$ python -q
>>> import numpy as np
>>> from numpy import linalg as LA
>>> np.set_printoptions(precision=3, suppress=True, linewidth=200, legacy="1.25")
>>> def rnd(a):
...     return np.round(a, 3) + 0
... 
>>> J = np.load("arr.npy")
>>> print(rnd(J))
[[0.25  0.083 0.167 0.083 0.167 0.    0.083 0.083 0.    0.083]
 [0.133 0.067 0.067 0.133 0.133 0.133 0.    0.133 0.133 0.067]
 [0.    0.154 0.154 0.154 0.    0.154 0.077 0.077 0.077 0.154]
 [0.    0.091 0.091 0.273 0.182 0.    0.    0.182 0.182 0.   ]
 [0.143 0.143 0.071 0.    0.143 0.071 0.143 0.071 0.143 0.071]
 [0.    0.077 0.154 0.154 0.    0.154 0.154 0.154 0.154 0.   ]
 [0.    0.083 0.167 0.167 0.    0.083 0.25  0.    0.167 0.083]
 [0.    0.    0.2   0.2   0.    0.    0.    0.2   0.2   0.2  ]
 [0.1   0.1   0.2   0.1   0.    0.    0.    0.1   0.2   0.2  ]
 [0.    0.182 0.    0.    0.182 0.182 0.091 0.091 0.    0.273]]
>>> rng = np.random.default_rng(571)
>>> labels = rng.permutation(10)
>>> Y = J[:, labels] * rng.choice([-1, 1], 10)
>>> print(rnd(Y))
[[-0.083 -0.167  0.083  0.167  0.25  -0.083  0.083  0.     0.    -0.083]
 [ 0.    -0.067  0.067  0.133  0.133 -0.067  0.133 -0.133  0.133 -0.133]
 [-0.077 -0.154  0.154  0.     0.    -0.154  0.154 -0.077  0.154 -0.077]
 [ 0.    -0.091  0.091  0.182  0.     0.     0.273 -0.182  0.    -0.182]
 [-0.143 -0.071  0.143  0.143  0.143 -0.071  0.    -0.143  0.071 -0.071]
 [-0.154 -0.154  0.077  0.     0.     0.     0.154 -0.154  0.154 -0.154]
 [-0.25  -0.167  0.083  0.     0.    -0.083  0.167 -0.167  0.083  0.   ]
 [ 0.    -0.2    0.     0.     0.    -0.2    0.2   -0.2    0.    -0.2  ]
 [ 0.    -0.2    0.1    0.     0.1   -0.2    0.1   -0.2    0.    -0.1  ]
 [-0.091  0.     0.182  0.182  0.    -0.273  0.     0.     0.182 -0.091]]
>>> left, _, vt = LA.svd(J.T @ Y)
>>> print(rnd(LA.lstsq(J, Y)[0]))
[[ 0.  0.  0.  0.  1.  0.  0.  0.  0.  0.]
 [ 0.  0.  1.  0.  0.  0.  0.  0.  0.  0.]
 [ 0. -1.  0.  0.  0.  0.  0.  0.  0.  0.]
 [ 0.  0.  0.  0.  0.  0.  1.  0.  0.  0.]
 [ 0.  0.  0.  1.  0.  0.  0.  0.  0.  0.]
 [ 0.  0.  0.  0.  0.  0.  0.  0.  1.  0.]
 [-1.  0.  0.  0.  0.  0.  0.  0.  0.  0.]
 [ 0.  0.  0.  0.  0.  0.  0.  0.  0. -1.]
 [ 0.  0.  0.  0.  0.  0.  0. -1.  0.  0.]
 [ 0.  0.  0.  0.  0. -1.  0.  0.  0.  0.]]
>>> left, sigma, vt = LA.svd(J)
>>> print(rnd(sigma))
[1.029 0.418 0.344 0.3   0.28  0.157 0.154 0.108 0.082 0.005]
>>> Y = left[:, :9] @ np.diag(sigma[:9]) @ vt[:9]
>>> print(LA.matrix_rank(J, rtol=0.05))
9
>>> print(LA.matrix_rank(Y))
9
>>> print(rnd(LA.norm(J - Y) / LA.norm(J)))
0.004
>>> mat = np.load("layer5.npy")
>>> print(mat)
[[ 9.017 10.528  0.05  26.259 20.374 19.248 24.867]
 [ 9.62  10.554  1.431 24.45  17.788 20.42  27.092]
 [10.862 12.366 -0.41  23.812 19.889 20.821 23.677]
 [ 9.284  9.664 -1.082 25.443 19.045 19.601 26.128]
 [ 8.587  9.296  0.202 27.091 19.499 19.974 24.977]
 [ 9.657  8.16  -1.403 24.261 19.504 20.37  24.738]
 [10.59  11.762 -0.872 24.37  20.642 19.841 25.671]
 [ 7.905  9.922  2.007 23.853 20.811 21.494 24.173]
 [10.812  9.645  1.23  23.908 19.262 19.014 23.67 ]
 [ 8.789 10.05  -1.042 23.497 20.687 20.412 25.493]
 [ 8.909 11.069 -0.284 24.459 17.479 21.049 23.562]
 [10.618  9.333  0.464 24.929 18.398 18.315 23.89 ]]
>>> vec = np.array([-1, -2, -6, -7, -8, 1, -6])
>>> h1 = np.maximum(mat @ vec, 0)
>>> print(rnd(np.maximum(mat @ vec, 0) - np.maximum(-mat @ vec, 0)))
[-507.132 -494.9   -480.171 -489.748 -503.908 -471.476 -498.793 -496.794 -481.94  -485.158 -460.711 -478.78 ]
>>> print(np.maximum(mat @ (3 * vec), 0))
[0. 0. 0. 0. 0. 0. 0. 0. 0. 0. 0. 0.]
>>> print(mat.T @ h1)
[0. 0. 0. 0. 0. 0. 0.]
>>> print(np.flatnonzero(h1 > 1e-9))
[]
>>> print(h1)
[0. 0. 0. 0. 0. 0. 0. 0. 0. 0. 0. 0.]
>>> r0 = np.array([-3, -1, 3])
>>> print(rnd(np.convolve(mat[10], r0)))
[-26.727 -42.116  16.51  -39.886 -77.748  -7.249 -39.298  39.585  70.686]
>>> print(rnd(np.polyval(r0, mat[10])))
[ -244.02   -375.637     3.042 -1816.187  -931.025 -1347.23  -1686.066]
>>> Y = mat / np.sqrt((mat ** 2).mean(axis=1, keepdims=True))
>>> print(rnd(Y[7]))
[0.445 0.558 0.113 1.341 1.17  1.209 1.359]
>>> print(LA.matrix_rank(mat - mat.mean(axis=1, keepdims=True)))
6
>>> vec = np.array([2, 8, 2, 6, -6, 9, -4])
>>> rhs = mat @ vec
>>> print(rnd(LA.pinv(mat) @ mat))
[[1. 0. 0. 0. 0. 0. 0.]
 [0. 1. 0. 0. 0. 0. 0.]
 [0. 0. 1. 0. 0. 0. 0.]
 [0. 0. 0. 1. 0. 0. 0.]
 [0. 0. 0. 0. 1. 0. 0.]
 [0. 0. 0. 0. 0. 1. 0.]
 [0. 0. 0. 0. 0. 0. 1.]]
>>> print(rnd(rhs))
[211.432 221.918 236.051 204.001 217.356 194.708 211.785 214.206 205.566 194.49  242.875 205.289]
>>> rhs = rhs + 0.02 * rng.normal(size=12)
>>> print(rnd(rhs))
[211.427 221.873 236.03  204.    217.393 194.739 211.784 214.226 205.558 194.457 242.882 205.294]
>>> beta, *_ = LA.lstsq(mat, rhs)
>>> print([round(float(LA.norm(LA.solve(mat.T @ mat + lam * np.eye(7), mat.T @ rhs))), 2) for lam in (0, 1, 10, 100)])
[15.53, 14.31, 9.11, 4.81]
>>> print(rnd(LA.norm(rhs - mat @ beta)))
0.042
>>> print(rnd(mat.T @ (rhs - mat @ beta)))
[0. 0. 0. 0. 0. 0. 0.]
>>> E = np.load("case4.npy")
>>> print(E)
[[1 3 1 3]
 [1 0 1 0]
 [1 3 1 3]
 [1 0 1 0]]
>>> print(LA.matrix_rank(E, rtol=0.1))
2
>>> print(LA.cond(E) > 100)
True
>>> print([round(float(x), 3) for x in LA.svd(E, compute_uv=False)[:3]])
[6.359, 1.887, 0.0]
>>> feats = np.loadtxt("dump.csv", delimiter=",")
>>> print(feats)
[[-3.  3. -3.  0. -9. -6. -7. -9.  2.  8. -7. -8.]
 [-4.  5.  9.  9.  8. -8. -5.  5. -5.  0.  5.  1.]
 [-9.  7. -3. -1.  0. -6. -2.  6. -2. -9.  1. -3.]
 [-7. -7.  1.  5. -5. -4.  9.  8. -8. -6. -9.  7.]
 [ 0.  4. -8. -7.  4. -4. -9. -9. -3. -2.  9. -6.]
 [ 6. -9.  9.  6.  0.  8.  7.  0.  0. -1. -4.  4.]
 [-6.  1. -7. -1.  9. -6. -5.  4. -4.  3.  8.  2.]]
>>> left, sigma, vt = LA.svd(feats, full_matrices=False)
>>> print(rnd(sigma))
[34.496 27.639 21.163 16.826 11.721  8.856  2.881]
>>> print(rnd(left.T @ left))
[[1. 0. 0. 0. 0. 0. 0.]
 [0. 1. 0. 0. 0. 0. 0.]
 [0. 0. 1. 0. 0. 0. 0.]
 [0. 0. 0. 1. 0. 0. 0.]
 [0. 0. 0. 0. 1. 0. 0.]
 [0. 0. 0. 0. 0. 1. 0.]
 [0. 0. 0. 0. 0. 0. 1.]]
>>> print(rnd(np.sqrt((sigma ** 2).sum())), rnd(LA.norm(feats)))
53.935 53.935
>>> print((sigma > 1e-8).sum())
7
>>> left, sigma, vt = LA.svd(mat)
>>> print(np.argmax(sigma[:-1] / (sigma[1:] + 1e-6)) + 1)
1
>>> print(rnd(sigma))
[162.569   4.612   4.022   3.755   3.421   2.986   2.325]
>>> Y = left[:, :1] @ np.diag(sigma[:1]) @ vt[:1]
>>> print(LA.matrix_rank(Y))
1
>>> print(LA.matrix_rank(mat, rtol=0.05))
1
>>> W1 = np.array([[6, 2, 3],
...     [9, 3, 0],
...     [6, 1, 1],
...     [8, 7, 3],
...     [1, 8, 5],
...     [4, 5, 0],
...     [6, 7, 9],
...     [1, 4, 8],
...     [3, 4, 5],
...     [9, 9, 1],
...     [1, 5, 9],
...     [1, 0, 2]])
>>> beta = np.array([-2, -2, 1])
>>> hid = np.maximum(feats @ W1 + beta, 0)
>>> print((hid > 0).astype(int))
[[0 0 0]
 [1 1 1]
 [0 0 0]
 [0 0 1]
 [0 0 0]
 [1 1 1]
 [0 1 1]]
>>> basis = np.array([[-1, -2], [0, 0], [1, 0]])
>>> print(W1 @ basis)
[[ -3 -12]
 [ -9 -18]
 [ -5 -12]
 [ -5 -16]
 [  4  -2]
 [ -4  -8]
 [  3 -12]
 [  7  -2]
 [  2  -6]
 [ -8 -18]
 [  8  -2]
 [  1  -2]]
>>> print([round(float(x), 3) for x in LA.svd(J, compute_uv=False)[:3]])
[1.029, 0.418, 0.344]
>>> print(np.argsort(-LA.norm(J, axis=0).round(6), kind="stable")[:3])
[3 8 9]
>>> K = np.loadtxt("w.csv", delimiter=",")
>>> print(K)
[[ 1.1 -1.9  0.2  0.6  0.4  1.9 -0.7  0.1 -0.3 -0.5 -0.1]
 [ 0.3 -0.2  0.7  1.3 -1.1  1.6 -0.2 -0.5 -0.5 -0.8  0.8]
 [ 1.8  1.2 -1.2  0.5  0.5 -0.4 -1.1 -1.5  0.7  0.6  0.7]
 [-0.3  1.4 -0.8 -0.5  0.1 -0.1  1.2  0.2  0.1 -0.2  0.7]
 [-1.5 -1.  -0.8 -1.2 -2.2  0.2  1.3  0.8 -0.2  1.2  0.1]
 [-1.1  0.1 -0.8 -0.6  0.   0.5 -0.9  0.2 -1.3 -0.4 -1.1]
 [ 1.5 -0.8  0.9  1.7  0.   0.2 -0.4  0.1 -0.4 -1.5 -1.4]
 [ 0.7  1.   1.3  0.  -1.8  1.7 -0.8 -1.1 -1.2  0.6 -0.9]
 [-0.2  1.1 -0.5  0.8 -2.5 -0.7  1.5 -1.1  1.2  1.5  2.6]]
>>> Y = K / LA.norm(K, axis=1, keepdims=True)
>>> C2 = Y @ Y.T
>>> print((C2 - 2 * np.eye(9)).round(6).argmax(axis=1))
[6 7 8 8 8 7 0 1 3]
>>> print(np.argwhere(np.triu(np.abs(C2) > 0.95, 1)))
[]
>>> print(rnd(LA.norm(Y, axis=1)))
[1. 1. 1. 1. 1. 1. 1. 1. 1.]
>>> print(np.count_nonzero(J))
72
>>> print(LA.matrix_rank(J))
10
>>> print(rnd(J.sum(axis=0)))
[0.626 0.98  1.27  1.264 0.806 0.778 0.798 1.092 1.255 1.131]
>>> print(rnd(LA.svd(J, compute_uv=False)))
[1.029 0.418 0.344 0.3   0.28  0.157 0.154 0.108 0.082 0.005]
>>> vec = np.array([-3, -1, 2, -1, 3, 3, 0, -3, 3, 0, 1])
>>> h1 = np.maximum(K @ vec, 0)
>>> print(rnd(K.T @ h1))
[ 4.91 -7.94  1.99  4.61 -0.27 10.32 -3.14 -0.45 -2.05 -3.36  0.96]
>>> print(K * (h1 > 1e-9)[:, None])
[[ 1.1 -1.9  0.2  0.6  0.4  1.9 -0.7  0.1 -0.3 -0.5 -0.1]
 [ 0.3 -0.2  0.7  1.3 -1.1  1.6 -0.2 -0.5 -0.5 -0.8  0.8]
 [ 0.   0.  -0.   0.   0.  -0.  -0.  -0.   0.   0.   0. ]
 [-0.   0.  -0.  -0.   0.  -0.   0.   0.   0.  -0.   0. ]
 [-0.  -0.  -0.  -0.  -0.   0.   0.   0.  -0.   0.   0. ]
 [-0.   0.  -0.  -0.   0.   0.  -0.   0.  -0.  -0.  -0. ]
 [ 0.  -0.   0.   0.   0.   0.  -0.   0.  -0.  -0.  -0. ]
 [ 0.   0.   0.   0.  -0.   0.  -0.  -0.  -0.   0.  -0. ]
 [-0.   0.  -0.   0.  -0.  -0.   0.  -0.   0.   0.   0. ]]
>>> Y = np.array([[2, 0, 3],
...     [2, 1, 2],
...     [2, 2, 0],
...     [0, 2, 2],
...     [3, 2, 0],
...     [3, 0, 1],
...     [0, 1, 3],
...     [1, 1, 0],
...     [3, 2, 1],
...     [2, 0, 0],
...     [3, 0, 3]])
>>> print(rnd(np.einsum("ij,ij->i", K, K)))
[ 9.84  7.9  11.58  4.98 14.03  6.38 11.17 13.77 22.79]
>>> print(rnd(Y.T @ K.T))
[[  3.6   1.9   7.8   2.8  -9.7  -9.9  -4.5  -0.5   4.5]
 [ -0.7  -0.1  -0.4   0.6  -7.7  -6.    3.3  -4.3  -0.5]
 [ -0.1   6.    7.9   6.6  -4.7 -11.1   0.7  -0.5  16. ]]
>>> print(LA.matrix_rank(K @ Y))
3
>>> blk = np.stack([K, -2 * K, K[::-1]])
>>> print(blk.shape)
(3, 9, 11)
>>> print(LA.matrix_rank(blk))
[9 9 9]
>>> print(LA.matrix_rank(blk.reshape(3, -1)))
2
>>> print(rnd(blk.sum(axis=0)))
[[-1.3  3.  -0.7  0.2 -2.9 -2.6  2.2 -1.2  1.5  2.   2.7]
 [ 0.4  1.2  0.6 -1.3 -0.7  0.1 -0.6 -0.6 -0.7  1.4 -1.7]
 [-0.3 -2.   2.1  1.2 -0.5  0.6  0.7  1.6 -1.1 -2.1 -2.1]
 [-0.8 -1.3  0.  -0.1 -0.1  0.6 -2.1  0.  -1.4 -0.2 -1.8]
 [ 0.   0.   0.   0.   0.   0.   0.   0.   0.   0.   0. ]
 [ 0.8  1.3  0.   0.1  0.1 -0.6  2.1  0.   1.4  0.2  1.8]
 [ 0.3  2.  -2.1 -1.2  0.5 -0.6 -0.7 -1.6  1.1  2.1  2.1]
 [-0.4 -1.2 -0.6  1.3  0.7 -0.1  0.6  0.6  0.7 -1.4  1.7]
 [ 1.3 -3.   0.7 -0.2  2.9  2.6 -2.2  1.2 -1.5 -2.  -2.7]]
>>> print(rnd(LA.norm(blk, axis=(1, 2))))
[10.121 20.243 10.121]
>>> r0 = np.array([2, 5, 3, 1, 1, 6, 4])
>>> g = np.array([-9, -7, 6, -1, -5, -4])
>>> M = np.outer(r0, g)
>>> print(M)
[[-18 -14  12  -2 -10  -8]
 [-45 -35  30  -5 -25 -20]
 [-27 -21  18  -3 -15 -12]
 [ -9  -7   6  -1  -5  -4]
 [ -9  -7   6  -1  -5  -4]
 [-54 -42  36  -6 -30 -24]
 [-36 -28  24  -4 -20 -16]]
>>> vec = np.array([0, 0, 0, -1, 0, 0])
>>> print(M @ np.eye(6)[5])
[ -8. -20. -12.  -4.  -4. -24. -16.]
>>> print(M @ np.ones(6))
[ -40. -100.  -60.  -20.  -20. -120.  -80.]
>>> print(np.sign((M @ vec).round(6)))
[1 1 1 1 1 1 1]
>>> print((M @ vec).argmax())
5
>>> r = LA.matrix_rank(M)
>>> print(r)
1
>>> null = LA.svd(M)[2][r:].T
>>> print(LA.matrix_rank(M.T @ M), LA.matrix_rank(M @ M.T))
1 1
>>> print([int(LA.matrix_rank(M[:i])) for i in range(1, len(M) + 1)])
[1, 1, 1, 1, 1, 1, 1]
>>> print(null.shape)
(6, 5)
>>> print(np.allclose(M @ null, 0))
True
>>> print([int(LA.matrix_rank(M[:, :j + 1])) for j in range(6)])
[1, 1, 1, 1, 1, 1]
>>> left, sigma, vt = LA.svd(M, full_matrices=False)
>>> print(rnd(np.sqrt((sigma ** 2).sum())), rnd(LA.norm(M)))
138.333 138.333
>>> print(np.allclose(left * sigma @ vt, M))
True
>>> print(rnd(left.T @ M @ vt.T))
[[138.333   0.      0.      0.      0.      0.   ]
 [  0.      0.      0.      0.      0.      0.   ]
 [  0.      0.      0.      0.      0.      0.   ]
 [  0.      0.      0.      0.      0.      0.   ]
 [  0.      0.      0.      0.      0.      0.   ]
 [  0.      0.      0.      0.      0.      0.   ]]
>>> print(np.cumsum(sigma ** 2) / np.sum(sigma ** 2))
[1. 1. 1. 1. 1. 1.]
>>> print(rnd(np.abs(vt[0])))
[0.624 0.485 0.416 0.069 0.347 0.277]
>>> print((sigma > 1e-8).sum())
1
>>> print(rnd(sigma))
[138.333   0.      0.      0.      0.      0.   ]
>>> print(rnd(left.T @ left))
[[1. 0. 0. 0. 0. 0.]
 [0. 1. 0. 0. 0. 0.]
 [0. 0. 1. 0. 0. 0.]
 [0. 0. 0. 1. 0. 0.]
 [0. 0. 0. 0. 1. 0.]
 [0. 0. 0. 0. 0. 1.]]
>>> print(left.shape, sigma.shape, vt.shape)
(7, 6) (6,) (6, 6)
>>> Y = feats / np.sqrt((feats ** 2).mean(axis=1, keepdims=True))
>>> print(rnd(Y[5]))
[ 1.066 -1.599  1.599  1.066  0.     1.422  1.244  0.     0.    -0.178 -0.711  0.711]
>>> print(rnd(LA.norm(Y, axis=1)))
[3.464 3.464 3.464 3.464 3.464 3.464 3.464]
>>> print(LA.matrix_rank(feats - feats.mean(axis=1, keepdims=True)))
7
>>> data = np.load("x.npy")
>>> print(data)
[[-8.7 -1.  -6.   3.   9.   1.  -2.  -6. ]
 [-9.  -0.7 -7.   3.   1.   2.  -6.  -5. ]
 [ 8.   1.   6.3 -5.   4.   7.   3.  -8. ]
 [-1.   8.   4.  -7.7  0.  -7.   6.   6. ]
 [-3.  -5.   2.  -4.  -4.7 -5.  -4.  -2. ]
 [ 7.  -8.  -2.   0.  -9.   0.3  5.  -8. ]
 [ 5.   9.   9.  -4.  -6.   6.   7.3 -2. ]
 [-9.  -1.  -6.   3.   9.   1.  -2.  -5.7]]
>>> Y = np.array([[0, 0], [3, 2], [3, 0], [2, 0], [5, 2], [0, 2], [3, 0], [4, 5]])
>>> print(rnd(np.einsum("ik,kj->ij", data, Y)))
[[  0.  -12. ]
 [-50.1 -20.4]
 [  8.9 -16. ]
 [ 62.6  32. ]
 [-60.5 -39.4]
 [-92.  -73.4]
 [ 29.9   8. ]
 [  1.2 -10.5]]
>>> print(LA.matrix_rank(np.vstack([data, Y.T])))
8
